$ ipython --no-banner

In [1]: import numpy as np

In [2]: import numpy.linalg as la

In [3]: np.set_printoptions(precision=3, suppress=True, linewidth=100, legacy="1.25")

In [4]: E = np.load("w.npy")

In [5]: E
Out[5]: 
array([[ 0.979, -0.062, -0.021, -0.062, -0.021, -0.021, -0.021, -0.103, -0.144],
       [-0.062,  0.814, -0.062, -0.186, -0.062, -0.062, -0.062, -0.309, -0.433],
       [-0.021, -0.062,  0.979, -0.062, -0.021, -0.021, -0.021, -0.103, -0.144],
       [-0.062, -0.186, -0.062,  0.814, -0.062, -0.062, -0.062, -0.309, -0.433],
       [-0.021, -0.062, -0.021, -0.062,  0.979, -0.021, -0.021, -0.103, -0.144],
       [-0.021, -0.062, -0.021, -0.062, -0.021,  0.979, -0.021, -0.103, -0.144],
       [-0.021, -0.062, -0.021, -0.062, -0.021, -0.021,  0.979, -0.103, -0.144],
       [-0.103, -0.309, -0.103, -0.309, -0.103, -0.103, -0.103,  0.485, -0.722],
       [-0.144, -0.433, -0.144, -0.433, -0.144, -0.144, -0.144, -0.722, -0.01 ]])

In [6]: vals, V = la.eigh(E)

In [7]: x0 = np.array([5, 3, 3, 5, 4, 1, 1, 3, 3])

In [8]: la.eigvalsh(E[1:, 1:])
Out[8]: array([-0.979,  1.   ,  1.   ,  1.   ,  1.   ,  1.   ,  1.   ,  1.   ])

In [9]: np.round(x0 @ E @ x0 / (x0 @ x0), 3), np.round(vals[0], 3), np.round(vals[-1], 3)
Out[9]: (-0.086, -1.0, 1.0)

In [10]: round(x0 @ E @ x0, 3)
Out[10]: -8.907

In [11]: mat = np.loadtxt("out9.csv", delimiter=",")

In [12]: mat
Out[12]: 
array([[ 1.,  0.,  0.,  0.,  0.],
       [-3.,  1.,  0.,  0.,  0.],
       [ 3., -1.,  1.,  0.,  0.],
       [-1.,  1.,  2.,  1.,  0.],
       [-2., -2.,  1., -2.,  1.]])

In [13]: # triangular

In [14]: round(np.log10(la.cond(mat)))
Out[14]: 2

In [15]: mat.sum(axis=1)
Out[15]: array([ 1., -2.,  3.,  3., -4.])

In [16]: round(la.norm(mat), 3)
Out[16]: 6.557

In [17]: np.abs(mat).max()
Out[17]: 3.0

In [18]: mat.sum(axis=0)
Out[18]: array([-2., -1.,  4., -1.,  1.])

In [19]: la.matrix_rank(mat)
Out[19]: 5

In [20]: la.svd(mat, compute_uv=False)
Out[20]: array([4.997, 3.463, 2.446, 0.21 , 0.112])

In [21]: left, sig, VT = la.svd(mat)

In [22]: sig
Out[22]: array([4.997, 3.463, 2.446, 0.21 , 0.112])

In [23]: B = left[:, :3] @ np.diag(sig[:3]) @ VT[:3]

In [24]: round(la.norm(mat - B, 2), 3), round(float(sig[3]), 3)
Out[24]: (0.21, 0.21)

In [25]: round(float(la.norm(mat - B) / la.norm(mat)), 3)
Out[25]: 0.036

In [26]: np.round(np.abs(mat - B).max(), 3)
Out[26]: 0.127

In [27]: la.matrix_rank(mat, rtol=0.05)
Out[27]: 3

In [28]: m1 = np.load("block14.npy")

In [29]: m1
Out[29]: 
array([[  1,   0,   3,  -6,  -4,   1,   4,   5],
       [  3,  -2,  -4, -11, -10,   7,  13,   0],
       [ -2,  -4,  -7,  -9, -11,   3,  21,   1],
       [  6,   0,  -7, -11,  -9,   0,  27,   6],
       [ 15,   1, -16,  -6, -14,  -6,  26,  12],
       [ 15,   5, -24, -14, -17, -10,  28,  16],
       [ 23,   7, -27, -23, -18, -13,  20,   7],
       [ 30,   8, -20, -17, -24,  -9,  17,  -2],
       [ 33,   4, -16, -17, -15, -16,  25,  -2],
       [ 37,   3, -23, -21,  -6,  -9,  18,  -8],
       [ 35,  -2, -24, -28,  -2, -16,  13,  -3],
       [ 41,   7, -24, -37,   6, -23,   6,   2],
       [ 47,   8, -15, -44,   6, -21,   1,  -1],
       [ 52,   4, -17, -44,   9, -27,  -4,   8],
       [ 57,  -4, -14, -53,   5, -19,  -4,  12],
       [ 54,  -6,  -6, -51,  -1, -22,  -5,  13]])

In [30]: x0 = np.array([1, 0, 1, 1, 3, 0, 2, 3])

In [31]: rhs = m1 @ x0

In [32]: np.round(la.pinv(m1) @ m1, 3) + 0
Out[32]: 
array([[1., 0., 0., 0., 0., 0., 0., 0.],
       [0., 1., 0., 0., 0., 0., 0., 0.],
       [0., 0., 1., 0., 0., 0., 0., 0.],
       [0., 0., 0., 1., 0., 0., 0., 0.],
       [0., 0., 0., 0., 1., 0., 0., 0.],
       [0., 0., 0., 0., 0., 1., 0., 0.],
       [0., 0., 0., 0., 0., 0., 1., 0.],
       [0., 0., 0., 0., 0., 0., 0., 1.]])

In [33]: rng = np.random.default_rng(815)

In [34]: rhs = rhs + 0.02 * rng.normal(size=16)

In [35]: rhs
Out[35]: 
array([  9.002, -15.962,  -6.002,  33.027,  38.974,  30.01 , -20.008, -51.015,  -1.009, -12.964,
        -6.03 ,  16.022,   5.01 ,  34.002,  32.974,  22.98 ])

In [36]: beta, *_ = la.lstsq(m1, rhs)

In [37]: round(la.norm(rhs - m1 @ beta), 3)
Out[37]: 0.052

In [38]: beta.round()
Out[38]: array([1., 0., 1., 1., 3., 0., 2., 3.])

In [39]: [round(float(la.norm(la.solve(m1.T @ m1 + lam * np.eye(8), m1.T @ rhs))), 2) for lam in (0, 1, 10, 100)]
Out[39]: [5.0, 4.98, 4.77, 3.6]

In [40]: B = np.array([[-4, -3],
    ...:     [-3, 5],
    ...:     [3, 1],
    ...:     [2, 1],
    ...:     [5, 4],
    ...:     [-1, -1],
    ...:     [2, -1],
    ...:     [-4, -4]])

In [41]: np.einsum("ij,ij->i", m1, m1)
Out[41]: 
array([ 104,  468,  722, 1052, 1570, 2451, 2778, 2603, 2760, 2853, 3027, 4280, 4913, 5835, 6816,
       6268])

In [42]: la.matrix_rank(m1 @ B)
Out[42]: 2

In [43]: np.vstack([m1, B.T]).shape
Out[43]: (18, 8)

In [44]: W = np.array([[-2, -2],
    ...:     [-2, 1],
    ...:     [1, 1],
    ...:     [2, -1],
    ...:     [-1, -2],
    ...:     [0, 1],
    ...:     [-2, 2],
    ...:     [1, -1]])

In [45]: beta = np.array([6, 9])

In [46]: hid = np.maximum(m1 @ W + beta, 0)

In [47]: la.matrix_rank(hid)
Out[47]: 1

In [48]: hid
Out[48]: 
array([[ 0, 28],
       [ 0, 61],
       [ 0, 77],
       [ 0, 67],
       [ 0, 32],
       [ 0, 38],
       [ 0, 22],
       [ 0, 29],
       [ 0, 14],
       [ 0,  0],
       [ 0,  0],
       [ 0,  0],
       [ 0,  0],
       [ 0,  0],
       [ 0,  0],
       [ 0,  0]])

In [49]: (hid > 0).astype(int)
Out[49]: 
array([[0, 1],
       [0, 1],
       [0, 1],
       [0, 1],
       [0, 1],
       [0, 1],
       [0, 1],
       [0, 1],
       [0, 1],
       [0, 0],
       [0, 0],
       [0, 0],
       [0, 0],
       [0, 0],
       [0, 0],
       [0, 0]])

In [50]: (hid > 0).mean(axis=0)
Out[50]: array([0.   , 0.562])

In [51]: basis = np.array([[5, 2], [4, 2]])

In [52]: W @ basis
Out[52]: 
array([[-18,  -8],
       [ -6,  -2],
       [  9,   4],
       [  6,   2],
       [-13,  -6],
       [  4,   2],
       [ -2,   0],
       [  1,   0]])

In [53]: hid @ basis
Out[53]: 
array([[112,  56],
       [244, 122],
       [308, 154],
       [268, 134],
       [128,  64],
       [152,  76],
       [ 88,  44],
       [116,  58],
       [ 56,  28],
       [  0,   0],
       [  0,   0],
       [  0,   0],
       [  0,   0],
       [  0,   0],
       [  0,   0],
       [  0,   0]])

In [54]: Xc = m1 - m1.mean(axis=0)

In [55]: left, sig, VT = la.svd(Xc, full_matrices=False)

In [56]: np.abs(VT[0]).argmax()
Out[56]: 0

In [57]: la.matrix_rank(Xc)
Out[57]: 8

In [58]: sig ** 2 / (sig ** 2).sum()
Out[58]: array([0.748, 0.14 , 0.045, 0.028, 0.016, 0.012, 0.007, 0.004])

In [59]: (np.sign(left[:, 0]) == np.sign(left[0, 0])).astype(int)
Out[59]: array([1, 1, 1, 1, 1, 1, 1, 1, 1, 0, 0, 0, 0, 0, 0, 0])

In [60]: np.abs(VT[-1])
Out[60]: array([0.331, 0.513, 0.014, 0.034, 0.219, 0.708, 0.118, 0.25 ])

In [61]: np.searchsorted(np.cumsum(sig ** 2) / (sig ** 2).sum(), 0.9) + 1
Out[61]: 3

In [62]: idx = m1[:, 3] > np.median(m1[:, 3])

In [63]: f = m1[idx].mean(axis=0) - m1[~idx].mean(axis=0)

In [64]: idx.astype(int)
Out[64]: array([1, 1, 1, 1, 1, 1, 0, 1, 1, 0, 0, 0, 0, 0, 0, 0])

In [65]: idx = rng.integers(0, 2, 5)

In [66]: X = (idx[:, None] == idx) * -1 + np.eye(5)

In [67]: X
Out[67]: 
array([[ 0.,  0., -1., -1.,  0.],
       [ 0.,  0.,  0.,  0., -1.],
       [-1.,  0.,  0., -1.,  0.],
       [-1.,  0., -1.,  0.,  0.],
       [ 0., -1.,  0.,  0.,  0.]])

In [68]: vals, V = la.eig(X)

In [69]: np.sort(la.eigvals(X @ X))
Out[69]: array([1., 1., 1., 1., 4.])

In [70]: np.sort(la.eigvals(X.T))
Out[70]: array([-2., -1.,  1.,  1.,  1.])

In [71]: np.round(np.prod(vals), 3)
Out[71]: 2.0

In [72]: np.round(X @ V[:, 0] - vals[0] * V[:, 0], 3) + 0
Out[72]: array([0., 0., 0., 0., 0.])

In [73]: proj = np.triu(np.array([[-4, -3, 2, -1, 1],
    ...:     [4, 3, 0, 3, -4],
    ...:     [-3, 0, 5, -5, 0],
    ...:     [4, 3, -1, -3, -4],
    ...:     [0, -3, -5, -5, 3]]), 1) + np.eye(5)

In [74]: B = proj @ X @ la.inv(proj)

In [75]: la.matrix_rank(B)
Out[75]: 5

In [76]: np.trace(B), np.trace(X)
Out[76]: (0.0, 0.0)

In [77]: np.round(np.poly(B), 3) + 0
Out[77]: array([ 1.,  0., -4.,  2.,  3., -2.])
